$ python3 -q
>>> import numpy as np
>>> np.set_printoptions(precision=4, suppress=True, linewidth=160, floatmode="fixed")
>>> W0 = np.loadtxt("sample6.csv", delimiter=",")
>>> W0
array([[ 1.0000,  0.0000,  0.0000,  0.0000],
       [-1.0000,  2.0000,  0.0000,  0.0000],
       [ 0.0000,  0.0000,  1.0000,  0.0000],
       [ 0.0000,  0.0000, -1.0000,  2.0000]])
>>> vals, vecs = np.linalg.eig(W0)
>>> np.sort(np.linalg.eigvals(W0.T))
array([1.0000, 1.0000, 2.0000, 2.0000])
>>> np.sort(np.linalg.eigvals(np.linalg.inv(W0)))
array([0.5000, 0.5000, 1.0000, 1.0000])
>>> W0 @ vecs[:, 0] - vals[0] * vecs[:, 0]
array([0.0000, 0.0000, 0.0000, 0.0000])
>>> np.sort(np.linalg.eigvals(W0 @ W0))
array([1.0000, 1.0000, 4.0000, 4.0000])
>>> vals
array([2.0000, 2.0000, 1.0000, 1.0000])
>>> np.prod(vals)
np.float64(4.0)
>>> proj = np.triu(np.array([[2, 1, 0, 3], [2, 0, 0, 3], [3, 2, 0, 3], [0, 3, 0, 3]]), 1) + np.eye(4)
>>> out = proj @ W0 @ np.linalg.inv(proj)
>>> print(np.linalg.matrix_rank(out))
4
>>> np.poly(out)
array([  1.0000,  -6.0000,  13.0000, -12.0000,   4.0000])
>>> print(W0 @ W0)
[[ 1.0000  0.0000  0.0000  0.0000]
 [-3.0000  4.0000  0.0000  0.0000]
 [ 0.0000  0.0000  1.0000  0.0000]
 [ 0.0000  0.0000 -3.0000  4.0000]]
>>> np.sort(np.linalg.eigvals(W0).real)
array([1.0000, 1.0000, 2.0000, 2.0000])
>>> blk = np.stack([W0, -2 * W0, W0[::-1]])
>>> np.linalg.matrix_rank(blk.reshape(3, -1))
np.int64(2)
>>> np.linalg.norm(blk, axis=(1, 2))
array([3.4641, 6.9282, 3.4641])
>>> print(blk.shape)
(3, 4, 4)
>>> np.sort(np.linalg.eigvals(W0))
array([1.0000, 1.0000, 2.0000, 2.0000])
>>> print(np.prod(np.diag(W0)), round(float(np.linalg.det(W0)), 4))
4.0 4.0
>>> np.linalg.matrix_rank(W0 - W0[0, 0] * np.eye(4))
np.int64(2)
>>> [int(np.linalg.matrix_rank(np.linalg.matrix_power(W0, p))) for p in range(1, 5)]
[4, 4, 4, 4]
>>> feats = np.load("run15.npy")
>>> feats
array([[-1.9000,  2.3000,  1.0000,  3.1383,  0.9000],
       [ 2.7000,  0.0000,  1.4000, -5.6900, -1.0000],
       [-0.8000, -0.6000,  0.0000,  1.2817, -1.4000],
       [-1.0000, -0.1000,  0.9000,  1.5556, -1.6000],
       [ 1.7000,  0.2000, -0.2000, -3.2949, -0.8000],
       [ 0.6000, -0.3000, -0.5000, -1.0636, -0.2000],
       [ 0.0000,  0.1000, -1.1000, -0.0811, -0.4000],
       [ 1.0000, -0.6000, -0.1000, -1.7000, -0.9000],
       [-1.3000,  0.2000, -0.4000,  3.1006, -0.6000],
       [ 1.6000,  1.8000,  1.1000, -2.2852,  0.4000],
       [ 1.6000, -1.3000,  1.3000, -2.9234, -0.8000],
       [-0.6000, -2.0000, -0.5000,  1.8573,  1.2000],
       [ 0.3000,  1.1000, -0.6000, -0.4512, -1.6000],
       [-0.6000,  2.0000,  0.4000,  0.8397,  2.0000],
       [ 0.5000, -0.2000, -1.3000, -1.2417,  1.3000],
       [-0.2000, -0.1000, -0.4000,  0.4771,  1.0000],
       [-0.5000, -2.3000, -0.1000,  1.8338, -0.7000],
       [ 0.1000,  0.4000,  0.5000,  0.1853, -0.6000],
       [ 0.5000,  0.3000, -0.1000, -0.7916, -0.5000],
       [ 2.6000,  0.0000, -1.0000, -5.2615, -1.2000],
       [-0.5000,  1.1000,  1.5000,  0.3887,  2.2000],
       [ 0.0000,  1.6000, -0.3000,  0.1851,  1.2000],
       [ 0.6000, -0.8000,  0.1000, -0.8279, -1.1000],
       [-1.2000, -0.2000, -1.3000,  2.2697,  0.7000],
       [ 0.7000,  2.6000, -1.9000, -0.7382,  0.5000],
       [-1.0000, -0.3000,  1.0000,  2.1776, -0.2000],
       [-1.8000, -1.0000,  1.9000,  3.2387,  0.6000],
       [ 0.4000,  0.7000, -0.8000, -0.1408,  0.5000],
       [-1.4000, -2.2000, -0.1000,  2.9358, -0.5000],
       [ 0.8000,  2.7000, -0.8000, -1.7425, -0.7000],
       [ 0.9000, -0.4000, -0.6000, -1.8241,  0.4000],
       [-0.9000, -1.5000,  0.7000,  1.6571, -0.8000],
       [-1.7000, -1.8000,  0.5000,  3.0881, -0.7000],
       [ 0.0000, -2.0000,  1.0000,  0.5664, -1.1000],
       [ 0.9000, -0.3000,  0.0000, -1.9359,  0.4000],
       [ 2.7000, -1.8000, -0.4000, -5.1582, -1.4000]])
>>> np.linalg.norm(feats, axis=0)
array([ 7.3566,  7.9894,  5.2953, 14.2179,  6.0506])
>>> round(float(np.linalg.norm(feats, "nuc")), 4)
35.7073
>>> round(feats[0] @ feats[17], 4)
np.float64(1.2715)
>>> round(float(np.linalg.norm(feats, 1)), 4), round(float(np.linalg.norm(feats, np.inf)), 4)
(67.9284, 11.4582)
>>> C = feats[[9, 4]].astype(float)
>>> for _ in range(3):
...     z = np.linalg.norm(feats[:, None] - C, axis=-1).argmin(axis=1)
...     C = np.array([feats[z == j].mean(axis=0) for j in range(2)])
... 
>>> print(z)
[0 1 0 0 1 1 0 1 0 1 1 0 1 0 1 0 0 0 1 1 0 0 1 0 1 0 0 0 0 1 1 0 0 0 1 1]
>>> print(C[1] - C[0])
[ 1.9762  0.4725 -0.4450 -3.8359 -0.5350]
>>> print(np.bincount(z))
[20 16]
>>> t = np.radians(36)
>>> Rm = np.eye(5)
>>> Rm[0, 0] = Rm[3, 3] = np.cos(t)
>>> Rm[0, 3], Rm[3, 0] = -np.sin(t), np.sin(t)
>>> Rm
array([[ 0.8090,  0.0000,  0.0000, -0.5878,  0.0000],
       [ 0.0000,  1.0000,  0.0000,  0.0000,  0.0000],
       [ 0.0000,  0.0000,  1.0000,  0.0000,  0.0000],
       [ 0.5878,  0.0000,  0.0000,  0.8090,  0.0000],
       [ 0.0000,  0.0000,  0.0000,  0.0000,  1.0000]])
>>> out = feats @ Rm.T
>>> np.allclose(np.linalg.norm(feats, axis=1), np.linalg.norm(out, axis=1))
True
>>> print(np.linalg.svd(feats, compute_uv=False), np.linalg.svd(out, compute_uv=False))
[16.1238  8.5914  5.1418  4.8499  1.0004] [16.1238  8.5914  5.1418  4.8499  1.0004]
>>> print(np.abs(out - feats).max(axis=0))
[2.8288 0.0000 0.0000 2.6737 0.0000]
